$ python -q
>>> import numpy as np
>>> np.set_printoptions(suppress=True, linewidth=200)
>>> arr = np.array([[-1, 2, -2], [0, 2, 2], [1, -1, 2]])
>>> left, s, vt = np.linalg.svd(arr)
>>> np.argmax(s[:-1] / (s[1:] + 1e-6)) + 1
np.int64(2)
>>> s.round(1)
array([3.9, 2.8, 0.2])
>>> B = left[:, :2] @ np.diag(s[:2]) @ vt[:2]
>>> round(np.linalg.norm(arr - B) / np.linalg.norm(arr), 1)
np.float64(0.0)
>>> np.round(np.linalg.norm(arr - B, 2), 1), round(s[2], 1)
(np.float64(0.2), np.float64(0.2))
>>> np.linalg.matrix_rank(B)
np.int64(2)
>>> B.round(1) + 0
array([[-1.1,  2. , -2. ],
       [ 0. ,  2. ,  2. ],
       [ 0.9, -1. ,  2. ]])
>>> rng = np.random.default_rng(51226)
>>> lab = rng.integers(0, 3, 4)
>>> feats = (lab[:, None] == lab) * 2 + np.eye(4)
>>> feats
array([[3., 0., 0., 0.],
       [0., 3., 0., 2.],
       [0., 0., 3., 0.],
       [0., 2., 0., 3.]])
>>> # 3 groups of indices that never mix
>>> Lm = np.linalg.cholesky(feats)
>>> np.round(feats / np.sqrt(np.outer(np.diag(feats), np.diag(feats))), 1)
array([[1. , 0. , 0. , 0. ],
       [0. , 1. , 0. , 0.7],
       [0. , 0. , 1. , 0. ],
       [0. , 0.7, 0. , 1. ]])
>>> round(float(np.prod(np.diag(Lm)) ** 2), 1), np.round(np.linalg.det(feats), 1)
(45.0, np.float64(45.0))
>>> np.round(Lm @ Lm.T, 1)
array([[3., 0., 0., 0.],
       [0., 3., 0., 2.],
       [0., 0., 3., 0.],
       [0., 2., 0., 3.]])
>>> Lm.round(1)
array([[1.7, 0. , 0. , 0. ],
       [0. , 1.7, 0. , 0. ],
       [0. , 0. , 1.7, 0. ],
       [0. , 1.2, 0. , 1.3]])
>>> mat = np.tril(np.array([[0, 2, 2, 6], [7, 0, 1, 5], [7, 0, 8, 0], [7, 4, 9, 0]]), -1) + np.eye(4, dtype=int)
>>> mat
array([[1, 0, 0, 0],
       [7, 1, 0, 0],
       [7, 0, 1, 0],
       [7, 4, 9, 1]])
>>> np.linalg.cond(mat) > 100
np.True_
>>> [round(float(x), 1) for x in np.linalg.svd(mat, compute_uv=False)[:3]]
[14.3, 6.4, 0.9]
>>> np.argsort(-np.linalg.norm(mat, axis=0).round(6), kind="stable")[:3]
array([0, 2, 1])
>>> left, s, vt = np.linalg.svd(mat)
>>> np.argmax(s[:-1] / (s[1:] + 1e-6)) + 1
np.int64(3)
>>> s.round(1) + 0
array([14.3,  6.4,  0.9,  0. ])
>>> B = left[:, :3] @ np.diag(s[:3]) @ vt[:3]
>>> round(np.linalg.norm(mat - B, 2), 1), round(float(s[3]), 1)
(np.float64(0.0), 0.0)
>>> round(float(np.linalg.norm(mat - B) / np.linalg.norm(mat)), 1)
0.0
>>> np.round(np.abs(mat - B).max(), 1)
np.float64(0.0)
>>> np.einsum("ij,ji->", mat, mat)
np.int64(4)
>>> round(np.linalg.det(mat[::-1]), 1)
np.float64(1.0)
>>> round(np.linalg.det(mat.T), 1)
np.float64(1.0)
>>> np.kron(np.eye(2, dtype=int), mat)
array([[1, 0, 0, 0, 0, 0, 0, 0],
       [7, 1, 0, 0, 0, 0, 0, 0],
       [7, 0, 1, 0, 0, 0, 0, 0],
       [7, 4, 9, 1, 0, 0, 0, 0],
       [0, 0, 0, 0, 1, 0, 0, 0],
       [0, 0, 0, 0, 7, 1, 0, 0],
       [0, 0, 0, 0, 7, 0, 1, 0],
       [0, 0, 0, 0, 7, 4, 9, 1]])
>>> np.round(np.linalg.eigvals(mat), 1)
array([1., 1., 1., 1.])
>>> round(float(np.linalg.eigvals(mat).sum().real), 1)
4.0
>>> np.einsum("ii->", mat)
np.int64(4)
>>> W0 = np.load("arr.npy")
>>> W0
array([[  0.8,  -3.4,   1.3],
       [  3.5,   4.3,   0.9],
       [ -1.5,  -7.5,   1.1],
       [ -3.4, -13.7,   2.2],
       [  5. ,  10.1,   1.2],
       [  0.9,   0.7,   0.6],
       [ -1.4,  -3.8,  -0.1],
       [ -1.9,  -9.3,   1.4],
       [-12.2, -23.7,  -2.4],
       [  1.8,   9.6,  -1.3],
       [  1.3,   5.2,  -0.4],
       [ -4.1,  -6.3,  -1.6],
       [ -3.6,  -9.7,   0. ],
       [  2.9,   3.7,   0.5],
       [ -4. , -13. ,   1.5],
       [ -0.3,  -0.9,   0. ],
       [  4.5,   5.9,   1.7],
       [  2.4,   5.4,   0.4],
       [  5.8,  15.9,  -0.7],
       [  1.1,   1.9,   0. ]])
>>> Ac = W0 - W0.mean(axis=0)
>>> V = np.linalg.svd(Ac)[2][:2]
>>> B = Ac - Ac @ V.T @ V
>>> np.round(np.cov(Ac @ V.T, rowvar=False), 1) + 0
array([[107.9,   0. ],
       [  0. ,   3. ]])
>>> C = W0[[16, 5]].astype(float)
>>> for _ in range(5):
...     lab = np.linalg.norm(W0[:, None] - C, axis=-1).argmin(axis=1)
...     C = np.array([W0[lab == j].mean(axis=0) for j in range(2)])
... 
>>> lab
array([1, 0, 1, 1, 0, 0, 1, 1, 1, 0, 0, 1, 1, 0, 1, 0, 0, 0, 0, 0])
>>> C.round(1)
array([[  2.6,   5.6,   0.3],
       [ -3.5, -10. ,   0.4]])
>>> np.round(C[1] - C[0], 1)
array([ -6.1, -15.7,   0.1])
>>> G = np.cov(W0, rowvar=False)
>>> np.argwhere(np.triu(np.abs(np.corrcoef(W0.T)) > 0.8, 1))
array([[0, 1]])
>>> G.round(1)
array([[17.2, 37.5,  1.7],
       [37.5, 92.4,  0.3],
       [ 1.7,  0.3,  1.4]])
>>> np.argsort(-W0.std(axis=0).round(6), kind="stable")
array([1, 0, 2])
>>> np.round(np.corrcoef(W0.T), 1) + 0
array([[1. , 0.9, 0.4],
       [0.9, 1. , 0. ],
       [0.4, 0. , 1. ]])
>>> np.round(np.polyfit(W0[:, 0], W0[:, 1], 1), 1)
array([ 2.2, -1.2])
>>> G.shape
(3, 3)
>>> Ac = W0 - W0.mean(axis=0)
>>> left, s, vt = np.linalg.svd(Ac, full_matrices=False)
>>> (np.sign(left[:, 0]) == np.sign(left[0, 0])).astype(int)
array([1, 0, 1, 1, 0, 0, 1, 1, 1, 0, 0, 1, 1, 0, 1, 0, 0, 0, 0, 0])
>>> np.searchsorted(np.cumsum(s ** 2) / (s ** 2).sum(), 0.9) + 1
np.int64(1)
>>> np.linalg.matrix_rank(Ac)
np.int64(3)
>>> np.round(vt[0] * np.sign(vt[0, np.abs(vt[0]).argmax()]), 1) + 0
array([0.4, 0.9, 0. ])
>>> J = np.load("block0.npy")
>>> J
array([[-1.3,  0.7, -0.5,  0.3],
       [-1.5,  0.6,  0. , -1.2],
       [-1.4,  0.7, -1.7, -0.3],
       [ 0. ,  1. , -1.8,  0.1],
       [-2. ,  2.7,  1.1,  0.5]])
>>> B = np.c_[J[:, :3] @ np.array([[2, 1, 3], [3, 1, 3], [3, 1, 2]]), np.array([1, -2, 0, 1, 0])]
>>> B.round(1)
array([[-2. , -1.1, -2.8,  1. ],
       [-1.2, -0.9, -2.7, -2. ],
       [-5.8, -2.4, -5.5,  0. ],
       [-2.4, -0.8, -0.6,  1. ],
       [ 7.4,  1.8,  4.3,  0. ]])
>>> np.linalg.matrix_rank(B)
np.int64(4)
>>> np.round(np.linalg.norm(B - J @ np.linalg.lstsq(J, B)[0], axis=0), 1) + 0
array([0. , 0. , 0. , 0.4])
>>> np.round(np.linalg.lstsq(J, B[:, 0])[0], 1) + 0
array([2., 3., 3., 0.])
>>> np.round(np.linalg.norm(np.linalg.qr(J)[0].T @ B, axis=0) ** 2 / ((B ** 2).sum(axis=0) + 1e-12), 1)
array([1., 1., 1., 1.])
>>> np.linalg.matrix_rank(np.c_[J, B])
np.int64(5)
>>> def softmax(z):
...     e = np.exp(z - z.max(axis=-1, keepdims=True))
...     return e / e.sum(axis=-1, keepdims=True)
... 
>>> np.round(softmax(J[4] + -2), 1) + 0
array([0. , 0.8, 0.2, 0.1])
>>> np.round(softmax(J[4]), 1) + 0
array([0. , 0.8, 0.2, 0.1])
>>> np.round(softmax(J).sum(axis=1), 1)
array([1., 1., 1., 1., 1.])
>>> att = J @ J.T / np.sqrt(4)
>>> softmax(att).round(6).argmax(axis=1)
array([4, 1, 2, 3, 4])
>>> np.round(softmax(att), 1) + 0
array([[0.2, 0.1, 0.2, 0.1, 0.4],
       [0.1, 0.3, 0.2, 0.1, 0.3],
       [0.1, 0.1, 0.4, 0.2, 0.1],
       [0.1, 0.1, 0.3, 0.4, 0.1],
       [0. , 0. , 0. , 0. , 1. ]])
>>> M = np.loadtxt("sample13.csv", delimiter=",")
>>> M
array([[0., 1., 0., 0., 1.],
       [1., 0., 1., 0., 0.],
       [0., 1., 0., 1., 0.],
       [0., 0., 1., 0., 1.],
       [1., 0., 0., 1., 0.]])
>>> # symmetric, so the eigenvalues are real
>>> np.argwhere(np.triu(M))
array([[0, 1],
       [0, 4],
       [1, 2],
       [2, 3],
       [3, 4]])
>>> np.trace(M @ M @ M) // 6
np.float64(0.0)
>>> M.sum(axis=0)
array([2., 2., 2., 2., 2.])
>>> Lm = np.diag(M.sum(axis=1)) - M
>>> (np.linalg.eigvalsh(Lm) < 1e-8).sum()
np.int64(1)
>>> round(np.linalg.det(Lm[1:, 1:]))
5
>>> np.linalg.matrix_rank(Lm)
np.int64(4)
>>> np.round(np.linalg.eigvalsh(Lm), 1) + 0
array([0. , 1.4, 1.4, 3.6, 3.6])
>>> x0 = np.array([7, 5, 9, 7, 8])
>>> M @ np.eye(5)[1]
array([1., 0., 1., 0., 0.])
>>> np.einsum("ij,j->i", M, x0)
array([13., 16., 12., 17., 14.])
>>> (M @ x0).argmax()
np.int64(3)
>>> M @ (2 * x0)
array([26., 32., 24., 34., 28.])
>>> (M * x0).sum(axis=1)
array([13., 16., 12., 17., 14.])
>>> np.sign((M @ x0).round(6))
array([1., 1., 1., 1., 1.])
>>> M @ np.ones(5)
array([2., 2., 2., 2., 2.])
>>> M @ x0
array([13., 16., 12., 17., 14.])
>>> F = np.array([[4, 0, 0, 0], [0, 0, 2, 0], [0, 5, 0, 0], [0, 0, 0, 3]])
>>> F
array([[4, 0, 0, 0],
       [0, 0, 2, 0],
       [0, 5, 0, 0],
       [0, 0, 0, 3]])
>>> # 3 blocks once reordered
>>> B = J / np.sqrt((J ** 2).mean(axis=1, keepdims=True))
>>> B[1].round(1)
array([-1.5,  0.6,  0. , -1.2])
>>> np.linalg.matrix_rank(B) == np.linalg.matrix_rank(J)
np.True_
>>> np.round(J - J.mean(axis=1, keepdims=True), 1)
array([[-1.1,  0.9, -0.3,  0.5],
       [-1. ,  1.1,  0.5, -0.7],
       [-0.7,  1.4, -1. ,  0.4],
       [ 0.2,  1.2, -1.6,  0.3],
       [-2.6,  2.1,  0.5, -0.1]])
>>> np.round(np.linalg.norm(B, axis=1), 1)
array([2., 2., 2., 2., 2.])
>>> np.round(softmax(10 * F[3]), 1) + 0
array([0., 0., 0., 1.])
>>> np.round(softmax(F[3]), 1) + 0
array([0. , 0. , 0. , 0.9])
>>> np.round(softmax(F).sum(axis=1), 1)
array([1., 1., 1., 1.])
>>> att = F @ F.T / np.sqrt(4)
>>> np.round(softmax(att)[3] @ F, 1) + 0
array([0. , 0.1, 0. , 2.9])
>>> x0 = np.array([3, 1, 2, 2])
>>> target = F @ x0
>>> target
array([12,  4,  5,  6])
>>> np.round(np.linalg.solve(F.T, F[1]), 1)
array([0., 1., 0., 0.])
>>> np.round(np.linalg.solve(F, 2 * target), 1)
array([6., 2., 4., 4.])
>>> np.round(np.linalg.solve(F, target), 1)
array([3., 1., 2., 2.])
>>> lab = rng.permutation(4)
>>> B = F[:, lab] * rng.choice([-1, 1], 4)
>>> B
array([[ 0,  0,  0,  4],
       [ 0,  2,  0,  0],
       [-5,  0,  0,  0],
       [ 0,  0, -3,  0]])
>>> left, _, vt = np.linalg.svd(F.T @ B)
>>> np.round(np.linalg.lstsq(F, B)[0], 1)
array([[ 0.,  0.,  0.,  1.],
       [-1.,  0.,  0.,  0.],
       [ 0.,  1.,  0.,  0.],
       [ 0.,  0., -1.,  0.]])
>>> G = B.T @ B
>>> (B @ B.T).shape
(4, 4)
>>> np.round(np.linalg.eigvalsh(G)[::-1], 1)
array([25., 16.,  9.,  4.])
>>> np.trace(G), (B ** 2).sum()
(np.int64(54), np.int64(54))
>>> np.diag(G)
array([25,  4,  9, 16])
>>> G
array([[25,  0,  0,  0],
       [ 0,  4,  0,  0],
       [ 0,  0,  9,  0],
       [ 0,  0,  0, 16]])
